$ python3 -q
>>> import numpy as np
>>> from numpy import linalg as LA
>>> np.set_printoptions(precision=2, suppress=True, linewidth=200)
>>> def rd(a):
...     return np.round(a, 2) + 0
... 
>>> M = np.load("w.npy")
>>> M
array([[ 0.36, -1.35,  0.1 ],
       [ 0.35, -0.71, -0.21],
       [ 1.04, -1.25,  0.17],
       [ 0.36, -1.33,  0.49],
       [ 1.1 , -2.08,  0.5 ],
       [ 0.13, -0.15, -0.48],
       [ 0.44, -2.6 ,  0.43],
       [ 0.76, -1.32,  0.59],
       [ 0.43,  0.3 , -0.28],
       [ 0.64, -2.44,  0.37],
       [ 1.35, -2.46,  0.49],
       [ 0.64, -1.97,  0.56],
       [ 0.44, -0.88,  0.25],
       [-0.43,  0.2 ,  0.4 ],
       [-0.33,  0.54, -0.38],
       [-0.29, -0.46, -0.41],
       [ 1.74, -1.71,  0.81],
       [ 1.57, -3.54,  0.63],
       [ 1.12, -3.4 ,  0.63],
       [ 1.48, -3.6 ,  0.46],
       [ 0.77, -2.65,  0.61],
       [ 0.06,  0.25, -0.16],
       [-0.04, -0.78,  0.18],
       [ 1.88, -3.42,  0.74],
       [ 0.  , -0.13, -0.16],
       [ 1.03, -3.42,  1.03]])
>>> Xs = M - M.mean(axis=0)
>>> U, s, VT = LA.svd(Xs, full_matrices=False)
>>> rd(np.abs(VT[-1]))
array([0.15, 0.19, 0.97])
>>> LA.matrix_rank(Xs)
np.int64(3)
>>> np.abs(U[:, 0]).argmax()
np.int64(14)
>>> rd(Xs.mean(axis=0))
array([0., 0., 0.])
>>> rd(VT[0] * np.sign(VT[0, np.abs(VT[0]).argmax()]))
array([-0.38,  0.9 , -0.23])
>>> rd(s ** 2 / (s ** 2).sum())
array([0.92, 0.05, 0.02])
>>> np.abs(VT[0]).argmax()
np.int64(1)
>>> (np.sign(U[:, 0]) == np.sign(U[0, 0])).astype(int)
array([1, 1, 1, 1, 0, 1, 0, 1, 1, 0, 0, 0, 1, 1, 1, 1, 0, 0, 0, 0, 0, 1, 1, 0, 1, 0])
>>> d = LA.norm(M[:, None] - M[None], axis=-1)
>>> np.unravel_index(d.round(6).argmax(), d.shape)
(np.int64(14), np.int64(23))
>>> d.shape
(26, 26)
>>> (d + 1e9 * np.eye(26)).round(6).argmin(axis=1)
array([ 3, 12,  7,  0, 10, 24,  9,  3, 21,  6,  4,  4, 22, 21, 21, 24,  4, 19, 25, 17,  9, 24, 12, 17,  5, 18])
>>> np.flatnonzero(d[2] < d.mean() / 2)
array([ 0,  2,  3,  4,  7, 12])
>>> cov = np.cov(M, rowvar=False)
>>> rd(np.median(M, axis=0))
array([ 0.54, -1.34,  0.42])
>>> np.argsort(-M.std(axis=0).round(6), kind="stable")
array([1, 0, 2])
>>> rd(M.std(axis=0))
array([0.63, 1.3 , 0.41])
>>> rd(cov)
array([[ 0.42, -0.69,  0.19],
       [-0.69,  1.77, -0.44],
       [ 0.19, -0.44,  0.17]])
>>> LA.cond(cov) > 100
np.False_
>>> [round(float(x), 2) for x in LA.svd(cov, compute_uv=False)[:3]]
[2.18, 0.12, 0.06]
>>> LA.matrix_rank(cov, rtol=0.1)
np.int64(1)
>>> rd(LA.norm(cov, 2) / LA.norm(cov))
np.float64(1.0)
>>> rd(np.abs(LA.svd(cov)[2][-1]))
array([0.15, 0.19, 0.97])
>>> round(np.log10(LA.cond(cov)))
2
>>> hat = M @ LA.solve(M.T @ M, M.T)
>>> rd(np.diag(hat))
array([0.04, 0.09, 0.11, 0.06, 0.06, 0.17, 0.17, 0.08, 0.13, 0.1 , 0.09, 0.06, 0.01, 0.18, 0.05, 0.19, 0.4 , 0.13, 0.13, 0.18, 0.1 , 0.02, 0.04, 0.18, 0.02, 0.22])
>>> LA.matrix_rank(np.eye(26) - hat)
np.int64(23)
>>> rd(hat @ M[:, 1])
array([-1.35, -0.71, -1.25, -1.33, -2.08, -0.15, -2.6 , -1.32,  0.3 , -2.44, -2.46, -1.97, -0.88,  0.2 ,  0.54, -0.46, -1.71, -3.54, -3.4 , -3.6 , -2.65,  0.25, -0.78, -3.42, -0.13, -3.42])
>>> A = np.loadtxt("block17.csv", delimiter=",")
>>> A
array([[0., 0., 0.],
       [0., 0., 1.],
       [0., 1., 0.]])
>>> rd(np.trace(LA.pinv(A) @ A))
np.float64(2.0)
>>> try:
...     LA.inv(A)
... except LA.LinAlgError as e:
...     print(repr(e))
... 
LinAlgError('Singular matrix')
